$ python3 -q
>>> import numpy as np
>>> np.set_printoptions(precision=3, suppress=True, linewidth=160, legacy="1.25")
>>> rnd = lambda a: np.round(a, 3) + 0
>>> X = np.load("out1.npy")
>>> rnd(X)
array([[  2.176,  11.43 ,   9.056,  11.804],
       [  0.795,  -0.049,   0.77 ,  -2.868],
       [  1.009,   0.719,   2.054,  -2.615],
       [ -0.57 ,  -9.727,  -7.42 , -14.034],
       [  0.578,   1.68 ,  -0.532,   1.891],
       [  0.366,  -0.225,  -1.807,  -0.644],
       [  0.766,   3.417,   0.595,   4.239],
       [  0.037,  -5.556,  -3.776,  -9.335],
       [  0.832,  -0.414,   0.99 ,  -3.818],
       [  0.104,  -1.461,  -3.378,  -1.544],
       [  1.124,   6.915,   2.744,   9.086],
       [  1.71 ,   1.519,   6.262,  -5.224],
       [  0.75 ,   0.334,   0.499,  -1.832],
       [ -0.107,  -2.058,  -4.645,  -1.471],
       [  2.449,   7.714,  10.695,   2.734],
       [  3.096,  11.226,  14.577,   5.874],
       [ -0.197,  -2.418,  -5.18 ,  -1.655],
       [  0.275,  -1.05 ,  -2.349,  -1.752],
       [  0.478,  -0.493,  -1.133,  -1.853],
       [  0.917,   4.983,   1.502,   6.463],
       [  1.462,   1.106,   4.771,  -4.56 ],
       [  1.628,   8.712,   5.771,   9.654],
       [ -0.148,  -2.818,  -4.887,  -2.749],
       [  2.904,  13.369,  13.427,  11.311],
       [  1.611,   5.665,   5.668,   3.661],
       [  1.469,   1.995,   4.815,  -2.826],
       [  0.21 ,   0.11 ,  -2.739,   0.96 ],
       [  0.471,   1.239,  -1.177,   1.654],
       [  0.986,   1.359,   1.914,  -1.196],
       [  0.603,  -0.182,  -0.383,  -1.98 ],
       [ -0.354,  -7.372,  -6.124, -10.62 ],
       [  1.212,   3.773,   3.269,   2.276],
       [  0.844,   1.459,   1.063,  -0.145],
       [ -1.298, -11.287, -11.791, -12.783],
       [  2.19 ,   7.019,   9.14 ,   2.898],
       [  1.251,   2.695,   3.507,  -0.118]])
>>> np.linalg.cond(X) > 100
True
>>> np.linalg.matrix_rank(X, rtol=0.1)
2
>>> [round(float(x), 3) for x in np.linalg.svd(X, compute_uv=False)[:3]]
[56.403, 20.554, 5.594]
